$ python -q
>>> import numpy as np
>>> import numpy.linalg as la
>>> np.set_printoptions(precision=4, suppress=True, linewidth=140, floatmode="fixed")
>>> data = np.load("arr.npy")
>>> data
array([[ 2.0000, -1.0000,  0.0000],
       [-1.0000,  8.0000, -1.0000],
       [ 0.0000, -1.0000,  0.0000]])
>>> np.round(la.eigvalsh(data).min(), 4)
np.float64(-0.1305)
>>> [round(float(la.det(data[:i, :i])), 2) + 0 for i in range(1, 4)]
[2.0, 15.0, -2.0]
>>> np.all(la.eigvalsh(data) > 0)
np.False_
>>> x = np.array([-1, 0, 0])
>>> rhs = data @ x
>>> beta, lr = np.zeros(3), 1 / la.norm(data, 2) ** 2
>>> for i in range(250):
...     beta -= lr * data.T @ (data @ beta - rhs)
...     if i % 50 == 0: print(i, round(la.norm(data @ beta - rhs), 4))
... 
0 1.7333
50 0.134
100 0.0129
150 0.0077
200 0.0075
>>> beta
array([-0.9965,  0.0074,  0.0564])
>>> round(np.log10(la.cond(data)))
2
>>> round(float(la.norm(data, 2) / la.norm(data)), 4)
0.9758
>>> f = np.array([0, 0, 2, -2, 1, -2]) + 0.5
>>> M = np.outer(f, f) / (f @ f)
>>> M
array([[ 0.0185,  0.0185,  0.0926, -0.0556,  0.0556, -0.0556],
       [ 0.0185,  0.0185,  0.0926, -0.0556,  0.0556, -0.0556],
       [ 0.0926,  0.0926,  0.4630, -0.2778,  0.2778, -0.2778],
       [-0.0556, -0.0556, -0.2778,  0.1667, -0.1667,  0.1667],
       [ 0.0556,  0.0556,  0.2778, -0.1667,  0.1667, -0.1667],
       [-0.0556, -0.0556, -0.2778,  0.1667, -0.1667,  0.1667]])
>>> np.argsort(-la.norm(M, axis=0).round(6), kind="stable")[:3]
array([2, 3, 4])
>>> la.matrix_rank(M, rtol=0.1)
np.int64(1)
>>> f = np.array([1, -2, 2])
>>> np.correlate(M[0], M[4], "full")
array([-0.0031,  0.0000, -0.0154,  0.0267, -0.0278,  0.0556, -0.0278,  0.0267, -0.0154,  0.0000, -0.0031])
>>> np.polyval(f, M[0])
array([1.9633, 1.9633, 1.8234, 2.1142, 1.8920, 2.1142])
